>>> import numpy as np
>>> import numpy.linalg as la
>>> np.set_printoptions(precision=1, suppress=True, linewidth=200)
>>> A2 = np.array([[-6, 3, -7, -7], [-8, -3, -3, -2], [-2, -2, 1, -9], [-5, -2, 7, 1]])
>>> E = A2 - A2.T
>>> print(E)
[[  0  11  -5  -2]
 [-11   0  -1   0]
 [  5   1   0 -16]
 [  2   0  16   0]]
>>> # skew, so no eigenvalue has a real part
>>> W = np.array([[2, 0, 2, -1], [0, -1, 1, -1], [-2, -2, 1, 2], [1, 1, 2, -1]])
>>> c = np.array([1, -3, -3, 3])
>>> hid = np.maximum(E @ W + c, 0)
>>> print(la.matrix_rank(hid))
3
>>> C = np.array([[-2, -2, 3], [-3, -3, -3], [-1, -1, 3], [2, 3, 3]])
>>> print(hid @ C)
[[-18 -18  27]
 [ 24  36  36]
 [ 26  39  39]
 [ 49  82 150]]
>>> x = np.array([-3, -1, -3, -1])
>>> print(la.svd(E, compute_uv=False))
[17.6 17.6  9.9  9.9]
>>> Q = la.solve(np.eye(4) - E, np.eye(4) + E)
>>> print(round(la.det(Q), 1))
1.0
>>> X = np.array([[4, 2, 3, 1], [-2, 3, 2, -2], [2, 0, -1, -1], [0, 1, -1, 8]])
>>> x = np.array([2, 2, 1, 0])
>>> y = X @ x
>>> print(y)
[15  4  3  1]
>>> print(la.solve(X, X[:, 3]))
[ 0.  0. -0.  1.]
>>> print(np.round(la.solve(X.T, X[2]), 1) + 0)
[0. 0. 1. 0.]
>>> print(np.round(la.solve(X, y), 1) + 0)
[2. 2. 1. 0.]
>>> rng = np.random.default_rng(4259)
>>> idx = rng.permutation(4)
>>> A2 = X[:, idx] * rng.choice([-1, 1], 4)
>>> print(A2)
[[ 4 -2 -1 -3]
 [-2 -3  2 -2]
 [ 2  0  1  1]
 [ 0 -1 -8  1]]
>>> U, _, VT = la.svd(X.T @ A2)
>>> print(np.round(U @ VT, 1) + 0)
[[ 1.  0.  0.  0.]
 [ 0. -1.  0.  0.]
 [ 0.  0.  0. -1.]
 [ 0.  0. -1.  0.]]
>>> print(idx)
[0 1 3 2]
